>>> import numpy as np
>>> from numpy import linalg as LA
>>> np.set_printoptions(suppress=True, linewidth=160)
>>> A = np.load("m.npy")
>>> print(A)
[[0 1 2 1 2 3 0 0 0 2 2]
 [0 2 0 1 2 2 0 2 1 3 0]
 [3 0 2 1 3 1 2 0 2 0 1]
 [0 2 2 1 1 1 2 3 3 3 0]
 [3 1 1 2 0 3 1 3 3 0 2]
 [0 2 1 1 1 3 2 2 3 0 3]
 [0 0 0 1 0 0 3 0 2 3 0]
 [3 0 2 0 3 0 0 0 1 2 1]
 [1 1 0 2 3 0 2 2 1 1 1]
 [1 0 1 0 1 1 3 1 0 2 0]
 [2 3 1 3 3 3 2 0 2 2 1]]
>>> Q, vecs = LA.qr(A[:, :5])[0], LA.qr(A[:, 5:])[0]
>>> sig = LA.svd(Q.T @ vecs, compute_uv=False)
>>> print(round(float(LA.norm(Q @ Q.T - vecs @ vecs.T, 2)), 2))
1.0
>>> print(np.round(np.degrees(np.arccos(sig.clip(0, 1))), 2))
[14.05 36.55 57.64 72.63 87.69]
>>> arr = np.load("a.npy")
>>> print(arr)
[[ -1.3 -18.    1.3   0.5  -1.4]
 [  0.2   4.    0.5   0.8  -0.1]
 [  0.3 -38.    0.1  -1.2  -0.5]
 [  0.   14.    0.    1.3  -0.1]
 [  0.8  16.    1.2   1.6   1.1]
 [  0.3  24.    0.9   0.8   0.5]
 [ -2.2  24.    0.9   0.5   0. ]]
>>> # column 1 is much longer than the rest
>>> x0 = np.array([4, 1, 4, 5, 4])
>>> rhs = arr @ x0
>>> c, lr = np.zeros(5), 1 / LA.norm(arr, 2) ** 2
>>> for i in range(300):
...     c -= lr * arr.T @ (arr @ c - rhs)
...     if i % 50 == 0: print(i, round(LA.norm(arr @ c - rhs), 2))
... 
0 20.21
50 18.46
100 16.86
150 15.42
200 14.1
250 12.91
>>> print(round(float(LA.cond(arr)), 2))
103.48
>>> print(c.round(2))
[2.22 1.19 1.48 1.95 0.98]
>>> print([round(float(x), 2) for x in LA.svd(arr, compute_uv=False)[:3]])
[58.26, 3.16, 2.44]
>>> print(LA.matrix_rank(arr, rtol=0.1))
1
>>> x0 = np.array([3, -2, 3, 3, -2])
>>> rhs = arr @ x0
>>> print(np.round(LA.lstsq(arr, rhs)[0], 2))
[ 3. -2.  3.  3. -2.]
>>> print(np.round(LA.solve(arr.T @ arr, arr.T @ rhs), 2))
[ 3. -2.  3.  3. -2.]
>>> rng = np.random.default_rng(37)
>>> rhs = rhs + 0.05 * rng.normal(size=7)
>>> print(rhs.round(2))
[ 40.34  -3.32  74.53 -23.87 -23.35 -42.97 -50.53]
>>> c, *_ = LA.lstsq(arr, rhs)
>>> print([round(float(LA.norm(LA.solve(arr.T @ arr + lam * np.eye(5), arr.T @ rhs))), 2) for lam in (0, 1, 10, 100)])
[5.99, 4.76, 2.67, 1.89]
>>> print(np.round(arr.T @ (rhs - arr @ c), 2) + 0)
[0. 0. 0. 0. 0.]
>>> print(c.round())
[ 3. -2.  3.  3. -2.]
>>> print(round(LA.norm(rhs - arr @ c), 2))
0.1
>>> M = np.array([[46, 8, 6, 9, 7, 1, 9, 5],
...     [0, 128, 5, 4, 6, 1, 6, 4],
...     [7, 1, -171, 2, 7, 0, 5, 1],
...     [3, 4, 9, -112, 8, 4, 3, 5],
...     [1, 9, 1, 3, 42, 2, 4, 2],
...     [3, 2, 2, 0, 2, -53, 3, 4],
...     [5, 7, 4, 0, 8, 5, 5, 1],
...     [4, 9, 2, 5, 1, 3, 9, 102]])
>>> W1 = np.array([[-1, 0],
...     [0, 0],
...     [-2, -1],
...     [2, 0],
...     [-2, -1],
...     [0, -1],
...     [2, -2],
...     [-2, -1]])
>>> c = np.array([0, -2])
>>> H = np.maximum(M @ W1 + c, 0)
>>> print(np.round((H > 0).mean(axis=0), 2))
[0.12 0.25]
>>> print((H > 0).astype(int))
[[0 0]
 [0 0]
 [1 1]
 [0 0]
 [0 0]
 [0 1]
 [0 0]
 [0 0]]
>>> print(LA.matrix_rank(H))
2
>>> C = np.array([[-1, 0], [-2, -1]])
>>> print(W1 @ C)
[[ 1  0]
 [ 0  0]
 [ 4  1]
 [-2  0]
 [ 4  1]
 [ 2  1]
 [ 2  2]
 [ 4  1]]
>>> print((H @ C).round(6).argmax(axis=1))
[0 0 1 0 0 1 0 0]
>>> out = LA.inv(M)
>>> print(np.allclose(out, M.T))
False
>>> print(round(float(LA.cond(M)), 2))
53.7
>>> print(out.round(2) + 0)
[[ 0.03  0.    0.    0.    0.    0.   -0.05  0.  ]
 [ 0.    0.01  0.    0.    0.    0.   -0.01  0.  ]
 [ 0.    0.   -0.01  0.    0.    0.    0.01  0.  ]
 [ 0.    0.    0.   -0.01  0.    0.    0.    0.  ]
 [ 0.    0.    0.    0.    0.03  0.   -0.02  0.  ]
 [ 0.    0.    0.    0.    0.   -0.02  0.01  0.  ]
 [-0.03 -0.01  0.01  0.   -0.05  0.02  0.3   0.  ]
 [ 0.    0.    0.    0.    0.    0.   -0.02  0.01]]
>>> print((np.abs(out) > 1e-9).astype(int))
[[1 1 1 1 1 1 1 1]
 [1 1 1 1 1 1 1 1]
 [1 1 1 1 1 1 1 1]
 [1 1 1 1 1 1 1 1]
 [1 1 1 1 1 1 1 1]
 [1 1 1 1 1 1 1 1]
 [1 1 1 1 1 1 1 1]
 [1 1 1 1 1 1 1 1]]
>>> x0 = np.array([-1, 1, -3, 0, 0, 1, -1, -2])
>>> h1 = np.maximum(M @ x0, 0)
>>> print(np.maximum(M @ (3 * x0), 0))
[   0  300 1500    0    0    0    0    0]
>>> print(M * (h1 > 1e-9)[:, None])
[[   0    0    0    0    0    0    0    0]
 [   0  128    5    4    6    1    6    4]
 [   7    1 -171    2    7    0    5    1]
 [   0    0    0    0    0    0    0    0]
 [   0    0    0    0    0    0    0    0]
 [   0    0    0    0    0    0    0    0]
 [   0    0    0    0    0    0    0    0]
 [   0    0    0    0    0    0    0    0]]
>>> print(M.T @ h1)
[  3500  13300 -85000   1400   4100    100   3100    900]
>>> out = M / LA.norm(M, axis=1, keepdims=True)
>>> cov = out @ out.T
>>> print(np.round(np.degrees(np.arccos(np.clip(cov[2, 1], -1, 1))), 2))
91.67
>>> print((cov - 2 * np.eye(8)).round(6).argmax(axis=1))
[6 6 4 6 6 0 4 0]
>>> W0 = np.loadtxt("dump.csv", delimiter=",")
>>> print(W0.round(2) + 0)
[[-21.05  17.4   -5.4   28.99  25.05 -19.08   2.08 -32.65]
 [-14.06  12.84  -1.32  21.44  17.98 -12.46   2.54 -22.66]
 [-12.4   11.72  -0.46  19.6   16.29 -10.94   2.6  -20.28]
 [ -8.28   8.87   1.42  14.92  11.99  -7.24   2.61 -14.33]
 [ -8.11   8.74   1.49  14.71  11.81  -7.09   2.61 -14.08]
 [ -3.15   4.99   2.92   8.6    6.37  -2.91   2.21  -6.77]
 [ -0.91   2.97   2.89   5.33   3.61  -1.17   1.7   -3.27]
 [  0.59   0.59   1.22   1.29   0.63   0.     0.52  -0.11]
 [  0.39   0.21   0.53   0.52   0.21   0.01   0.2    0.07]
 [  0.28   0.13   0.34   0.34   0.13   0.01   0.13   0.07]
 [  0.26   0.12   0.32   0.32   0.12   0.01   0.12   0.07]
 [ -0.16  -0.05  -0.14  -0.15  -0.05   0.    -0.05  -0.06]
 [ -0.52  -0.11  -0.38  -0.42  -0.11   0.03  -0.1   -0.21]
 [ -1.36  -0.15  -0.55  -0.91  -0.19   0.26  -0.06  -0.6 ]
 [ -1.37  -0.15  -0.55  -0.91  -0.19   0.27  -0.05  -0.61]
 [ -2.86  -0.07   0.36  -1.79  -0.4    1.48   0.6   -1.14]
 [ -3.15  -0.04   0.8   -2.02  -0.49   1.92   0.85  -1.18]
 [ -3.58  -0.01   1.68  -2.43  -0.68   2.77   1.32  -1.16]
 [ -3.58  -0.01   1.68  -2.43  -0.68   2.78   1.33  -1.16]
 [ -4.48  -0.05   6.04  -4.23  -1.81   6.74   3.47  -0.3 ]
 [ -4.51  -0.36  12.17  -6.67  -3.69  12.2    6.29   1.8 ]
 [ -3.35  -1.22  22.51 -10.87  -7.23  21.35  10.81   6.31]
 [ -2.87  -1.5   25.36 -12.05  -8.27  23.88  12.03   7.68]
 [ -2.37  -1.79  28.11 -13.21  -9.29  26.32  13.2    9.04]]
>>> x0 = np.array([5, 8, 6, 1, 7, 5, -5, 4])
>>> print((W0 @ x0).argmax())
23
>>> print(np.sign((W0 @ x0).round(6)))
[-1.  1.  1.  1.  1.  1.  1.  1.  1.  1.  1. -1. -1. -1. -1. -1. -1. -1. -1.  1.  1.  1.  1.  1.]
>>> cov = np.cov(W0, rowvar=False)
>>> print(np.round(np.median(W0, axis=0), 2))
[-3.01 -0.01  1.01 -0.28 -0.08  0.02  1.52 -0.61]
>>> print(np.round(np.polyfit(W0[:, 6], W0[:, 2], 1), 2))
[ 2.16 -1.82]
>>> print(np.argwhere(np.triu(np.abs(np.corrcoef(W0.T)) > 0.8, 1)))
[[0 1]
 [0 4]
 [0 7]
 [1 3]
 [1 4]
 [1 7]
 [2 5]
 [2 6]
 [3 4]
 [3 5]
 [3 7]
 [4 5]
 [4 7]
 [5 7]]
>>> print(round(float(np.corrcoef(W0[:, 6], W0[:, 2])[0, 1]), 2))
0.96
>>> print(np.argsort(-W0.std(axis=0).round(6), kind="stable"))
[5 3 7 2 4 1 0 6]
>>> def softmax(z):
...     e = np.exp(z - z.max(axis=-1, keepdims=True))
...     return e / e.sum(axis=-1, keepdims=True)
... 
>>> print(np.round(softmax(W0[20]), 2) + 0)
[0.   0.   0.49 0.   0.   0.51 0.   0.  ]
>>> print(np.round(softmax(10 * W0[20]), 2) + 0)
[0.   0.   0.44 0.   0.   0.56 0.   0.  ]
>>> print(np.round(softmax(W0).sum(axis=1), 2))
[1. 1. 1. 1. 1. 1. 1. 1. 1. 1. 1. 1. 1. 1. 1. 1. 1. 1. 1. 1. 1. 1. 1. 1.]
>>> print(np.round(softmax(W0[20] + 5), 2) + 0)
[0.   0.   0.49 0.   0.   0.51 0.   0.  ]
>>> S = W0 @ W0.T / np.sqrt(8)
>>> print(np.round(softmax(S)[20] @ W0, 2))
[ -2.37  -1.79  28.11 -13.21  -9.29  26.32  13.2    9.04]
>>> print(softmax(S).round(6).argmax(axis=1))
[ 0  0  0  0  0  0  0  0  0 23 23 16 18  0  0 23 23 23 23 23 23 23 23 23]
>>> out = W0 / np.sqrt((W0 ** 2).mean(axis=1, keepdims=True))
>>> print(LA.matrix_rank(W0 - W0.mean(axis=1, keepdims=True)))
3
>>> print(out[17].round(2))
[-1.77 -0.01  0.83 -1.2  -0.34  1.37  0.65 -0.57]
>>> print(LA.matrix_rank(out) == LA.matrix_rank(W0))
True
>>> print(LA.norm(W0, axis=1).argmax())
0
>>> J = np.load("out10.npy")
>>> print(J.round(2))
[[ 0.72 -0.14 -1.18 -0.24 -1.13 -0.18 -0.51  2.65  1.32 -0.65  1.94]
 [ 0.77 -0.76  3.6  -0.44 -1.83  0.75 -1.74  1.36 -0.07  0.79  0.09]
 [-1.68  0.57  0.29 -2.07  0.03  0.2   1.66  1.44 -1.35 -1.85  0.28]
 [ 0.56  2.39 -1.38  0.14 -0.42  1.74 -1.16  0.53  0.05  0.31 -2.01]]
>>> print(round(float(LA.norm(J) ** 2 / LA.norm(J, 2) ** 2), 2))
3.0
>>> print(round(float(LA.norm(J, 1)), 2), round(LA.norm(J, np.inf), 2))
6.45 12.21
>>> print(round(J[1] @ J[0], 2))
2.53
>>> print(round(float(LA.norm(J, "nuc")), 2))
17.19
>>> print(np.round(LA.norm(J, 2), 2))
5.0
>>> X = np.load("layer18.npy")
>>> print(X.round(2))
[[ -2.47   0.36   3.07   1.85   2.61   7.58   9.29  -3.46   4.8 ]
 [ -3.63  -0.38   5.48   2.39   1.17   8.71   6.14  -3.     4.68]
 [ -8.68  -8.33   0.55  -5.31  -4.51   3.53   3.12  -7.93  -2.77]
 [ -5.31  -5.01  -0.27  -3.22  -1.64   3.94   7.26  -6.37   0.47]
 [ -8.58 -12.69  -1.73  -8.6   -9.98   0.19   1.04  -8.27  -3.06]
 [ -7.3   -5.13   5.37  -0.95  -3.15   7.2    1.5   -5.02   0.83]
 [ -7.67  -3.17   5.47  -0.01   0.02   8.32   3.36  -5.57   0.09]
 [ -2.02  -4.07  -2.7   -3.14  -1.49   2.37  10.63  -5.27   3.22]
 [ -2.98   1.55   8.86   5.21   1.88  11.2    4.69  -1.15   6.86]
 [ -4.49 -13.22  -4.04  -9.   -12.68  -2.26   2.83  -6.27   0.98]
 [ -5.4   -6.41   0.94  -3.34  -4.28   3.86   4.65  -5.6    1.2 ]
 [ -5.89  -5.62   0.68  -3.19  -2.6    4.25   5.7   -6.23   0.33]
 [ -6.49  -5.64   1.71  -2.84  -2.69   4.91   4.66  -6.16   0.09]
 [ -5.95  -7.14   1.71  -3.45  -5.35   4.02   3.15  -5.5    1.02]
 [ -2.47  -3.12   1.44  -0.7   -1.79   5.03   7.44  -3.69   4.57]
 [ -2.35  -0.54   3.68   1.73   0.86   7.41   7.78  -2.92   5.4 ]
 [ -7.29  -6.49   1.84  -3.4   -3.45   4.74   3.67  -6.55  -0.69]]
>>> # rows and columns are dependent
>>> left, sig, VT = LA.svd(X, full_matrices=False)
>>> print(np.abs(left[:, 0]).round(6).argmax())
4
>>> print(np.round(sig / sig[0], 2) + 0)
[1.   0.63 0.28 0.17 0.   0.   0.   0.   0.  ]
>>> print(np.round(np.cumsum(sig ** 2) / np.sum(sig ** 2), 2))
[0.66 0.93 0.98 1.   1.   1.   1.   1.   1.  ]
>>> print(left.shape, sig.shape, VT.shape)
(17, 9) (9,) (9, 9)
>>> out = np.array([[2, 3, 3, 5, 1, 2, 0],
...     [0, 1, 4, 5, 5, 2, 1],
...     [5, 1, 4, 1, 0, 3, 5],
...     [1, 2, 1, 1, 3, 4, 3],
...     [4, 1, 2, 1, 2, 3, 4],
...     [2, 3, 0, 2, 2, 0, 3],
...     [2, 4, 4, 2, 3, 3, 3]])
>>> feats = np.triu(out)
>>> print(feats)
[[2 3 3 5 1 2 0]
 [0 1 4 5 5 2 1]
 [0 0 4 1 0 3 5]
 [0 0 0 1 3 4 3]
 [0 0 0 0 2 3 4]
 [0 0 0 0 0 0 3]
 [0 0 0 0 0 0 3]]
>>> # triangular
>>> W1 = np.array([[2, 1, 6],
...     [1, 8, 0],
...     [3, 6, 7],
...     [3, 8, 8],
...     [4, 4, 5],
...     [9, 5, 0],
...     [7, 6, 7]])
>>> c = np.array([1, -3, -2])
>>> H = np.maximum(feats @ W1 + c, 0)
>>> print((H > 0).mean(axis=0))
[1. 1. 1.]
>>> print((H > 0).astype(int))
[[1 1 1]
 [1 1 1]
 [1 1 1]
 [1 1 1]
 [1 1 1]
 [1 1 1]
 [1 1 1]]
>>> C = np.array([[-7, -8], [-1, 4], [-4, 2]])
>>> print(W1 @ C)
[[-39   0]
 [-15  24]
 [-55  14]
 [-61  24]
 [-52  -6]
 [-68 -52]
 [-83 -18]]
>>> print(np.round(softmax(feats[0]), 2) + 0)
[0.04 0.1  0.1  0.72 0.01 0.04 0.  ]
>>> S = feats @ feats.T / np.sqrt(7)
>>> print(softmax(S).round(6).argmax(axis=1))
[0 1 2 3 3 2 2]
>>> print(np.round(softmax(S + np.triu(np.full(S.shape, -np.inf), 1)), 2) + 0)
[[1.   0.   0.   0.   0.   0.   0.  ]
 [0.   1.   0.   0.   0.   0.   0.  ]
 [0.   0.   1.   0.   0.   0.   0.  ]
 [0.   0.17 0.05 0.77 0.   0.   0.  ]
 [0.   0.01 0.29 0.42 0.29 0.   0.  ]
 [0.   0.01 0.65 0.07 0.21 0.07 0.  ]
 [0.   0.01 0.61 0.06 0.2  0.06 0.06]]
>>> print(np.round(softmax(S), 2) + 0)
[[0.76 0.24 0.   0.   0.   0.   0.  ]
 [0.   1.   0.   0.   0.   0.   0.  ]
 [0.   0.   1.   0.   0.   0.   0.  ]
 [0.   0.15 0.05 0.69 0.1  0.   0.  ]
 [0.   0.01 0.29 0.42 0.29 0.   0.  ]
 [0.   0.01 0.61 0.06 0.2  0.06 0.06]
 [0.   0.01 0.61 0.06 0.2  0.06 0.06]]
